$ python -q
>>> import numpy as np
>>> from numpy import linalg as LA
>>> np.set_printoptions(precision=3, suppress=True, linewidth=200)
>>> def rd(a):
...     return np.round(a, 3) + 0
... 
>>> W0 = np.arange(16).reshape(4, 4) + -2
>>> print(W0)
[[-2 -1  0  1]
 [ 2  3  4  5]
 [ 6  7  8  9]
 [10 11 12 13]]
>>> P = np.triu(np.array([[1, 2, 1, 2], [1, 0, 1, 1], [2, 1, 2, 2], [0, 0, 1, 2]]), 1) + np.eye(4)
>>> B = P @ W0 @ LA.inv(P)
>>> print(P @ W0 - W0 @ P)
[[ 30.  39.  43.  50.]
 [ 16.  14.  15.   7.]
 [ 20.  10.  11.  -9.]
 [  0. -20. -21. -55.]]
>>> print(rd(LA.det(B)))
0.0
>>> arr = np.array([[0, 2, -2, 2], [0, 0, 1, 2], [0, 0, 0, 0], [0, 0, 0, 0]])
>>> print(np.einsum("ii->", arr))
0
>>> print(np.einsum("ij,ji->", arr, arr))
0
>>> print(rd(LA.eigvals(arr)))
[0. 0. 0. 0.]
>>> print(np.poly(arr))
[1. 0. 0. 0. 0.]
>>> print(np.kron(np.eye(2, dtype=int), arr))
[[ 0  2 -2  2  0  0  0  0]
 [ 0  0  1  2  0  0  0  0]
 [ 0  0  0  0  0  0  0  0]
 [ 0  0  0  0  0  0  0  0]
 [ 0  0  0  0  0  2 -2  2]
 [ 0  0  0  0  0  0  1  2]
 [ 0  0  0  0  0  0  0  0]
 [ 0  0  0  0  0  0  0  0]]
>>> print(rd(LA.det(arr[::-1])))
0.0
>>> print(rd(LA.det(arr.T)))
0.0
>>> print(rd(LA.det(2 * arr)), rd(LA.det(arr)))
0.0 0.0
>>> print(rd(LA.eigvals(arr).sum().real))
0.0
>>> print(rd(np.sort(LA.eigvals(arr))))
[0. 0. 0. 0.]
>>> print(LA.matrix_rank(arr - arr[0, 0] * np.eye(4)))
2
>>> f = np.array([0, 1, -1, -2, 0])
>>> v = np.array([1, 1, 1])
>>> E = f[:, None] + v[None, :]
>>> print(E)
[[ 1  1  1]
 [ 2  2  2]
 [ 0  0  0]
 [-1 -1 -1]
 [ 1  1  1]]
>>> print(rd(LA.norm(E, 2) / LA.norm(E)))
1.0
>>> print(np.argsort(-LA.norm(E, axis=0).round(6), kind="stable")[:3])
[0 1 2]
>>> print([round(float(x), 3) for x in LA.svd(E, compute_uv=False)[:3]])
[4.583, 0.0, 0.0]
